In [1]: import numpy as np

In [2]: np.set_printoptions(precision=2, suppress=True, linewidth=140)

In [3]: Y = np.array([[2, -1, 3, 3, 0, 2, -1, -3, 0, 3, -3, 0],
   ...:     [1, 0, 3, -3, 2, 1, -1, -3, -1, 1, 1, 3],
   ...:     [-2, 1, 2, -2, 2, -2, -3, -3, 2, -1, 1, 3],
   ...:     [1, -1, -1, 0, -3, -1, -2, 3, 1, -3, -2, 1],
   ...:     [-3, 0, -2, -2, -3, -2, 0, -1, -1, -3, -1, 1],
   ...:     [-1, 0, -2, 2, 3, 1, 3, 0, -3, 3, -3, 2],
   ...:     [0, 1, 2, 2, 1, 0, -2, -2, 0, -2, 2, -3],
   ...:     [2, 0, -1, 1, -1, 0, -1, 1, -3, 1, 0, -1],
   ...:     [-3, -1, -2, 0, 2, -3, 3, -3, 0, -1, -3, -1],
   ...:     [-3, 1, -1, 2, -1, 1, -2, -1, -2, -3, 3, -1],
   ...:     [-1, 1, 2, 1, 2, 0, 2, -2, 2, -1, 2, -2],
   ...:     [-3, -1, 3, -2, 1, -2, 1, -3, 1, 3, 1, -3]])

In [4]: feats = np.triu(Y, 1)

In [5]: feats
Out[5]: 
array([[ 0, -1,  3,  3,  0,  2, -1, -3,  0,  3, -3,  0],
       [ 0,  0,  3, -3,  2,  1, -1, -3, -1,  1,  1,  3],
       [ 0,  0,  0, -2,  2, -2, -3, -3,  2, -1,  1,  3],
       [ 0,  0,  0,  0, -3, -1, -2,  3,  1, -3, -2,  1],
       [ 0,  0,  0,  0,  0, -2,  0, -1, -1, -3, -1,  1],
       [ 0,  0,  0,  0,  0,  0,  3,  0, -3,  3, -3,  2],
       [ 0,  0,  0,  0,  0,  0,  0, -2,  0, -2,  2, -3],
       [ 0,  0,  0,  0,  0,  0,  0,  0, -3,  1,  0, -1],
       [ 0,  0,  0,  0,  0,  0,  0,  0,  0, -1, -3, -1],
       [ 0,  0,  0,  0,  0,  0,  0,  0,  0,  0,  3, -1],
       [ 0,  0,  0,  0,  0,  0,  0,  0,  0,  0,  0, -2],
       [ 0,  0,  0,  0,  0,  0,  0,  0,  0,  0,  0,  0]])

In [6]: np.round(np.abs(np.linalg.eigvals(feats)).max(), 2)
Out[6]: np.float64(0.0)

In [7]: np.trace(feats)
Out[7]: np.int64(0)

In [8]: feats @ feats
Out[8]: 
array([[  0,   0,  -3,  -3,  -5, -10,  -8,   5,  13,  -8,  -3,  22],
       [  0,   0,   0,  -6,  15,  -7,   0, -18,   7,   3,   8,  14],
       [  0,   0,   0,   0,   6,  -2,  -2,  -2,  11,  -5,  -7,   5],
       [  0,   0,   0,   0,   0,   6,  -3,   7,  -3,  12, -10,   4],
       [  0,   0,   0,   0,   0,   0,  -6,   0,   9,  -6,   0,   3],
       [  0,   0,   0,   0,   0,   0,   0,  -6,   0,  -3,  24,  -3],
       [  0,   0,   0,   0,   0,   0,   0,   0,   6,  -2,  -6,   0],
       [  0,   0,   0,   0,   0,   0,   0,   0,   0,   3,  12,   2],
       [  0,   0,   0,   0,   0,   0,   0,   0,   0,   0,  -3,   7],
       [  0,   0,   0,   0,   0,   0,   0,   0,   0,   0,   0,  -6],
       [  0,   0,   0,   0,   0,   0,   0,   0,   0,   0,   0,   0],
       [  0,   0,   0,   0,   0,   0,   0,   0,   0,   0,   0,   0]])

In [9]: np.allclose(feats @ feats.T, feats.T @ feats)
Out[9]: False

In [10]: (feats - feats.T) / 2
Out[10]: 
array([[ 0. , -0.5,  1.5,  1.5,  0. ,  1. , -0.5, -1.5,  0. ,  1.5, -1.5,  0. ],
       [ 0.5,  0. ,  1.5, -1.5,  1. ,  0.5, -0.5, -1.5, -0.5,  0.5,  0.5,  1.5],
       [-1.5, -1.5,  0. , -1. ,  1. , -1. , -1.5, -1.5,  1. , -0.5,  0.5,  1.5],
       [-1.5,  1.5,  1. ,  0. , -1.5, -0.5, -1. ,  1.5,  0.5, -1.5, -1. ,  0.5],
       [ 0. , -1. , -1. ,  1.5,  0. , -1. ,  0. , -0.5, -0.5, -1.5, -0.5,  0.5],
       [-1. , -0.5,  1. ,  0.5,  1. ,  0. ,  1.5,  0. , -1.5,  1.5, -1.5,  1. ],
       [ 0.5,  0.5,  1.5,  1. ,  0. , -1.5,  0. , -1. ,  0. , -1. ,  1. , -1.5],
       [ 1.5,  1.5,  1.5, -1.5,  0.5,  0. ,  1. ,  0. , -1.5,  0.5,  0. , -0.5],
       [ 0. ,  0.5, -1. , -0.5,  0.5,  1.5,  0. ,  1.5,  0. , -0.5, -1.5, -0.5],
       [-1.5, -0.5,  0.5,  1.5,  1.5, -1.5,  1. , -0.5,  0.5,  0. ,  1.5, -0.5],
       [ 1.5, -0.5, -0.5,  1. ,  0.5,  1.5, -1. ,  0. ,  1.5, -1.5,  0. , -1. ],
       [ 0. , -1.5, -1.5, -0.5, -0.5, -1. ,  1.5,  0.5,  0.5,  0.5,  1. ,  0. ]])

In [11]: (feats + feats.T) / 2
Out[11]: 
array([[ 0. , -0.5,  1.5,  1.5,  0. ,  1. , -0.5, -1.5,  0. ,  1.5, -1.5,  0. ],
       [-0.5,  0. ,  1.5, -1.5,  1. ,  0.5, -0.5, -1.5, -0.5,  0.5,  0.5,  1.5],
       [ 1.5,  1.5,  0. , -1. ,  1. , -1. , -1.5, -1.5,  1. , -0.5,  0.5,  1.5],
       [ 1.5, -1.5, -1. ,  0. , -1.5, -0.5, -1. ,  1.5,  0.5, -1.5, -1. ,  0.5],
       [ 0. ,  1. ,  1. , -1.5,  0. , -1. ,  0. , -0.5, -0.5, -1.5, -0.5,  0.5],
       [ 1. ,  0.5, -1. , -0.5, -1. ,  0. ,  1.5,  0. , -1.5,  1.5, -1.5,  1. ],
       [-0.5, -0.5, -1.5, -1. ,  0. ,  1.5,  0. , -1. ,  0. , -1. ,  1. , -1.5],
       [-1.5, -1.5, -1.5,  1.5, -0.5,  0. , -1. ,  0. , -1.5,  0.5,  0. , -0.5],
       [ 0. , -0.5,  1. ,  0.5, -0.5, -1.5,  0. , -1.5,  0. , -0.5, -1.5, -0.5],
       [ 1.5,  0.5, -0.5, -1.5, -1.5,  1.5, -1. ,  0.5, -0.5,  0. ,  1.5, -0.5],
       [-1.5,  0.5,  0.5, -1. , -0.5, -1.5,  1. ,  0. , -1.5,  1.5,  0. , -1. ],
       [ 0. ,  1.5,  1.5,  0.5,  0.5,  1. , -1.5, -0.5, -0.5, -0.5, -1. ,  0. ]])

In [12]: np.allclose(feats, feats.T)
Out[12]: False

In [13]: round(np.linalg.det(feats), 2)
Out[13]: np.float64(0.0)

In [14]: feats.inv()
AttributeError: 'numpy.ndarray' object has no attribute 'inv'
